$ ipython --no-banner

In [1]: import numpy as np

In [2]: import numpy.linalg as la

In [3]: np.set_printoptions(suppress=True, linewidth=140)

In [4]: X = np.load("test7.npy")

In [5]: X
Out[5]: 
array([[0, 1, 1, 0, 1],
       [1, 0, 0, 0, 1],
       [1, 0, 0, 1, 1],
       [0, 0, 1, 0, 0],
       [1, 1, 1, 0, 0]])

In [6]: out = X / np.sqrt((X ** 2).mean(axis=1, keepdims=True))

In [7]: X - X.mean(axis=1, keepdims=True)
Out[7]: 
array([[-0.6,  0.4,  0.4, -0.6,  0.4],
       [ 0.6, -0.4, -0.4, -0.4,  0.6],
       [ 0.4, -0.6, -0.6,  0.4,  0.4],
       [-0.2, -0.2,  0.8, -0.2, -0.2],
       [ 0.4,  0.4,  0.4, -0.6, -0.6]])

In [8]: vals, V = la.eig(X)

In [9]: vals.round(2)
Out[9]: array([ 2.64,  0.72, -1.78, -1.  , -0.59])

In [10]: vals, V = la.eigh(X)

In [11]: x = np.array([3, 5, 0, -2, 0])

In [12]: x @ X @ x
Out[12]: np.int64(30)

In [13]: np.abs(X).sum(axis=1).max(), round(np.abs(vals).max(), 2)
Out[13]: (np.int64(3), np.float64(2.64))

In [14]: np.round(V * np.abs(vals) @ V.T, 2)
Out[14]: 
array([[ 1.56,  0.26,  0.23,  0.34,  0.56],
       [ 0.26,  1.18,  0.69, -0.07,  0.26],
       [ 0.23,  0.69,  1.56, -0.04,  0.23],
       [ 0.34, -0.07, -0.04,  0.87,  0.34],
       [ 0.56,  0.26,  0.23,  0.34,  1.56]])

In [15]: np.round(V * np.maximum(vals, 0) @ V.T, 2)
Out[15]: 
array([[ 0.78,  0.63,  0.61,  0.17,  0.78],
       [ 0.63,  0.59,  0.34, -0.04,  0.63],
       [ 0.61,  0.34,  0.78,  0.48,  0.61],
       [ 0.17, -0.04,  0.48,  0.43,  0.17],
       [ 0.78,  0.63,  0.61,  0.17,  0.78]])

In [16]: vals, V = la.eigvalsh(X)
Traceback (most recent call last):
  Cell In[16], line 1
    vals, V = la.eigvalsh(X)
ValueError: too many values to unpack (expected 2)


In [17]: vals, V = la.eigh(X)

In [18]: (vals > 1e-8).sum(), (vals < -1e-8).sum()
Out[18]: (np.int64(2), np.int64(3))

In [19]: np.round(V.T @ V, 2) + 0
Out[19]: 
array([[1., 0., 0., 0., 0.],
       [0., 1., 0., 0., 0.],
       [0., 0., 1., 0., 0.],
       [0., 0., 0., 1., 0.],
       [0., 0., 0., 0., 1.]])

In [20]: np.round(V.T @ X @ V, 2) + 0
Out[20]: 
array([[-1.78,  0.  ,  0.  ,  0.  ,  0.  ],
       [ 0.  , -1.  ,  0.  ,  0.  ,  0.  ],
       [ 0.  ,  0.  , -0.59,  0.  ,  0.  ],
       [ 0.  ,  0.  ,  0.  ,  0.72,  0.  ],
       [ 0.  ,  0.  ,  0.  ,  0.  ,  2.64]])

In [21]: vals.round(2)
Out[21]: array([-1.78, -1.  , -0.59,  0.72,  2.64])

In [22]: np.unique(vals.round(6) + 0, return_counts=True)[1]
Out[22]: array([1, 1, 1, 1, 1])

In [23]: np.abs(V[:, -1]).round(6).argmax()
Out[23]: np.int64(0)

In [24]: np.round(np.abs(V[:, -1]), 2)
Out[24]: array([0.54, 0.41, 0.47, 0.18, 0.54])

In [25]: np.round(la.eigvalsh(X @ X), 2)
Out[25]: array([0.35, 0.52, 1.  , 3.15, 6.98])

In [26]: np.round(la.eigvalsh(X + 4 * np.eye(5)), 2)
Out[26]: array([2.22, 3.  , 3.41, 4.72, 6.64])

In [27]: np.round(la.svd(X, compute_uv=False), 2)
Out[27]: array([2.64, 1.78, 1.  , 0.72, 0.59])

In [28]: q, R = la.qr(X)

In [29]: round(float(abs(R[0, 0])), 2), round(la.norm(X[:, 0]), 2)
Out[29]: (1.73, np.float64(1.73))

In [30]: np.allclose(R.T @ R, X.T @ X)
Out[30]: True

In [31]: np.round(q @ R, 2) + 0
Out[31]: 
array([[0., 1., 1., 0., 1.],
       [1., 0., 0., 0., 1.],
       [1., 0., 0., 1., 1.],
       [0., 0., 1., 0., 0.],
       [1., 1., 1., 0., 0.]])

In [32]: W0 = np.load("layer6.npy")

In [33]: W0
Out[33]: 
array([[ 2.,  2.,  0.],
       [ 0., -1.,  3.],
       [ 0.,  0.,  0.]])

In [34]: hat = np.triu(np.array([[-2, -3, 0], [-1, -1, 2], [-3, -2, 0]]), 1) + np.eye(3)

In [35]: out = hat @ W0 @ la.inv(hat)

In [36]: np.round(la.det(out), 2)
Out[36]: np.float64(0.0)

In [37]: la.matrix_rank(out)
Out[37]: np.int64(2)

In [38]: np.trace(out), np.trace(W0)
Out[38]: (np.float64(1.0), np.float64(1.0))

In [39]: U, sig, Vt = la.svd(W0)

In [40]: V = Vt[:(sig > 1e-8).sum()]

In [41]: rng = np.random.default_rng(2035)

In [42]: x = W0[1] + 5 * W0[2] + rng.integers(2) * np.eye(3)[2]

In [43]: x
Out[43]: array([ 0., -1.,  3.])

In [44]: np.round(np.diag(V.T @ V), 2)
Out[44]: array([0.53, 0.53, 0.95])

In [45]: np.round(V.T @ V, 2)
Out[45]: 
array([[ 0.53,  0.47,  0.16],
       [ 0.47,  0.53, -0.16],
       [ 0.16, -0.16,  0.95]])

In [46]: A = np.load("m.npy")

In [47]: A
Out[47]: 
array([[ -9.89,  10.52,  -0.33],
       [ -8.14,   7.92,  -0.19],
       [ -8.  ,   7.89,  -0.19],
       [ -9.43,   8.34,  -0.87],
       [-10.3 ,   9.54,   0.42],
       [ -9.84,   8.79,  -1.13],
       [ -9.64,   7.43,   0.47],
       [ -8.71,   8.36,  -0.41],
       [ -7.69,   8.97,  -0.11],
       [ -8.11,  10.63,  -1.97],
       [ -8.58,   8.69,   1.97],
       [-11.27,  10.34,  -1.13],
       [ -8.8 ,   9.29,  -0.48],
       [ -8.63,   8.58,   0.37],
       [-10.13,   8.37,   0.56],
       [ -9.91,   9.44,  -0.73],
       [ -8.68,  10.46,  -0.27],
       [ -9.5 ,   6.45,   1.2 ],
       [ -9.53,   8.59,  -1.29],
       [ -8.58,   8.8 ,   0.42],
       [ -7.78,   9.49,  -0.8 ],
       [ -6.87,   7.14,   0.74],
       [ -8.11,   8.96,   0.58],
       [ -8.84,   8.43,   1.3 ],
       [ -7.37,   9.23,   1.13],
       [ -8.64,   8.34,   0.37]])

In [48]: W2 = A[[17, 8]].astype(float)

In [49]: for _ in range(4):
    ...:     labels = la.norm(A[:, None] - W2, axis=-1).argmin(axis=1)
    ...:     W2 = np.array([A[labels == j].mean(axis=0) for j in range(2)])
    ...: 

In [50]: labels
Out[50]: array([1, 1, 1, 1, 1, 1, 0, 1, 1, 1, 0, 1, 1, 1, 0, 1, 1, 0, 1, 1, 1, 0, 1, 0, 1, 0])

In [51]: np.round(W2[1] - W2[0], 2) + 0
Out[51]: array([ 0.  ,  1.33, -1.31])

In [52]: np.abs(W2[1] - W2[0]).argmax()
Out[52]: np.int64(1)

In [53]: np.bincount(labels)
Out[53]: array([ 7, 19])
